% ipython --no-banner

In [1]: import numpy as np

In [2]: from numpy import linalg as LA

In [3]: np.set_printoptions(precision=2, suppress=True, linewidth=200)

In [4]: E = np.load("data.npy")

In [5]: print(E)
[[ -0.03  -0.21   0.47]
 [ -0.35  -0.13 -12.63]
 [  0.59  -0.09  -6.36]
 [  0.05  -0.95   8.73]
 [  0.57   2.41  -3.84]
 [  1.26   1.23  -1.86]
 [  0.45  -1.18  -2.43]
 [ -0.27  -1.54  -9.57]
 [ -0.55   2.78   5.58]
 [  1.38   1.19  -4.84]
 [  0.16  -3.19  -0.05]
 [ -0.55   1.65  -4.74]]

In [6]: th = np.radians(180)

In [7]: Rm = np.eye(3)

In [8]: Rm[0, 0] = Rm[2, 2] = np.cos(th)

In [9]: Rm[0, 2], Rm[2, 0] = -np.sin(th), np.sin(th)

In [10]: print(Rm.round(2) + 0)
[[-1.  0.  0.]
 [ 0.  1.  0.]
 [ 0.  0. -1.]]

In [11]: Y = E @ Rm.T

In [12]: print(LA.svd(E, compute_uv=False), LA.svd(Y, compute_uv=False))
[21.66  5.85  2.22] [21.66  5.85  2.22]

In [13]: print(np.round(LA.det(Rm), 2), np.trace(Rm))
1.0 -1.0

In [14]: print(np.allclose(E @ E.T, Y @ Y.T))
True

In [15]: print(Y)
[[ 0.03 -0.21 -0.47]
 [ 0.35 -0.13 12.63]
 [-0.59 -0.09  6.36]
 [-0.05 -0.95 -8.73]
 [-0.57  2.41  3.84]
 [-1.26  1.23  1.86]
 [-0.45 -1.18  2.43]
 [ 0.27 -1.54  9.57]
 [ 0.55  2.78 -5.58]
 [-1.38  1.19  4.84]
 [-0.16 -3.19  0.05]
 [ 0.55  1.65  4.74]]

In [16]: print(np.abs(Y - E).max(axis=0))
[ 2.76  0.   25.26]

In [17]: print(np.allclose(LA.norm(E, axis=1), LA.norm(Y, axis=1)))
True

In [18]: hat = Y @ LA.solve(Y.T @ Y, Y.T)

In [19]: print(np.round(np.diag(hat), 2) + 0)
[0.   0.41 0.13 0.2  0.23 0.33 0.09 0.29 0.35 0.4  0.32 0.23]

In [20]: print(np.allclose(hat @ hat, hat))
True

In [21]: print(round(np.trace(hat), 2))
3.0

In [22]: print(hat @ Y[:, 1])
[-0.21 -0.13 -0.09 -0.95  2.41  1.23 -1.18 -1.54  2.78  1.19 -3.19  1.65]

In [23]: print(np.round(LA.eigvalsh(hat), 2) + 0)
[0. 0. 0. 0. 0. 0. 0. 0. 0. 1. 1. 1.]

In [24]: Xs = E - E.mean(axis=0)

In [25]: vecs = LA.svd(Xs)[2][:1]

In [26]: Y = Xs - Xs @ vecs.T @ vecs

In [27]: print((Xs @ vecs.T).std(axis=0))
[5.67]

In [28]: print(np.cov(Xs @ vecs.T, rowvar=False))
35.12590517064059

In [29]: Xs = (E - E.mean(axis=0)) / E.std(axis=0)

In [30]: print(np.argwhere(np.abs(Xs) > 2))
[[3 2]]

In [31]: c = LA.lstsq(np.delete(Xs, 1, axis=1), Xs[:, 1])[0]

In [32]: print(np.round(1 - np.var(Xs[:, 1] - np.delete(Xs, 1, axis=1) @ c), 2))
0.01
